In [1]: import numpy as np

In [2]: np.set_printoptions(suppress=True, linewidth=160)

In [3]: def tidy(a):
   ...:     return np.round(a, 1) + 0
   ...: 

In [4]: F = np.array([[0.9, -0.2, 1.8],
   ...:     [-0.7, 0.0, 0.2],
   ...:     [-1.6, 0.0, -1.8],
   ...:     [0.1, 0.3, 0.9],
   ...:     [-1.4, -0.9, -1.5],
   ...:     [1.3, 0.6, -0.3],
   ...:     [-0.6, -0.7, 0.2],
   ...:     [0.9, 1.0, -2.3],
   ...:     [0.2, -0.4, 1.2],
   ...:     [-1.5, 1.9, -2.9],
   ...:     [1.1, 1.2, -0.7],
   ...:     [0.2, -0.7, -1.4],
   ...:     [-0.6, -0.2, -1.1],
   ...:     [0.0, 0.8, 0.2],
   ...:     [-2.7, 1.0, -1.0],
   ...:     [2.0, 2.2, -0.4],
   ...:     [-0.2, -0.7, -1.7],
   ...:     [0.0, -0.3, 0.6],
   ...:     [1.3, 0.7, -1.0],
   ...:     [0.5, 0.1, 0.3],
   ...:     [-1.0, -1.6, 0.1],
   ...:     [0.2, 1.7, 0.9],
   ...:     [0.2, 0.6, 0.6],
   ...:     [0.0, -1.1, 0.1],
   ...:     [0.5, -1.1, -0.6],
   ...:     [0.2, 0.3, 1.5],
   ...:     [-0.5, -0.2, 1.7]])

In [5]: rng = np.random.default_rng(93035)

In [6]: F[:, 0] = 2 * F[:, 1] + 0.3 * rng.normal(size=27)

In [7]: print(tidy(F))
[[-1.  -0.2  1.8]
 [ 0.3  0.   0.2]
 [-0.1  0.  -1.8]
 [ 0.5  0.3  0.9]
 [-2.1 -0.9 -1.5]
 [ 1.3  0.6 -0.3]
 [-1.4 -0.7  0.2]
 [ 1.9  1.  -2.3]
 [-0.8 -0.4  1.2]
 [ 3.7  1.9 -2.9]
 [ 2.2  1.2 -0.7]
 [-1.5 -0.7 -1.4]
 [-1.3 -0.2 -1.1]
 [ 1.6  0.8  0.2]
 [ 1.8  1.  -1. ]
 [ 4.3  2.2 -0.4]
 [-1.1 -0.7 -1.7]
 [-0.7 -0.3  0.6]
 [ 1.7  0.7 -1. ]
 [ 0.8  0.1  0.3]
 [-3.2 -1.6  0.1]
 [ 2.9  1.7  0.9]
 [ 1.2  0.6  0.6]
 [-2.7 -1.1  0.1]
 [-1.7 -1.1 -0.6]
 [ 1.2  0.3  1.5]
 [-1.  -0.2  1.7]]

In [8]: Xs = F - F.mean(axis=0)

In [9]: Uu, sigma, Vh = np.linalg.svd(Xs, full_matrices=False)

In [10]: print(tidy(np.abs(Vh[-1])))
[0.4 0.9 0. ]

In [11]: print(tidy(Vh[0] * np.sign(Vh[0, np.abs(Vh[0]).argmax()])))
[ 0.9  0.4 -0.1]

In [12]: print(tidy(sigma))
[11.   6.1  0.8]

In [13]: print(np.linalg.matrix_rank(Xs))
3

In [14]: print(tidy(sigma ** 2 / (sigma ** 2).sum()))
[0.8 0.2 0. ]

In [15]: print((np.sign(Uu[:, 0]) == np.sign(Uu[0, 0])).astype(int))
[1 1 1 0 1 0 1 0 1 0 0 1 1 0 0 0 1 1 0 0 1 0 0 1 1 0 1]
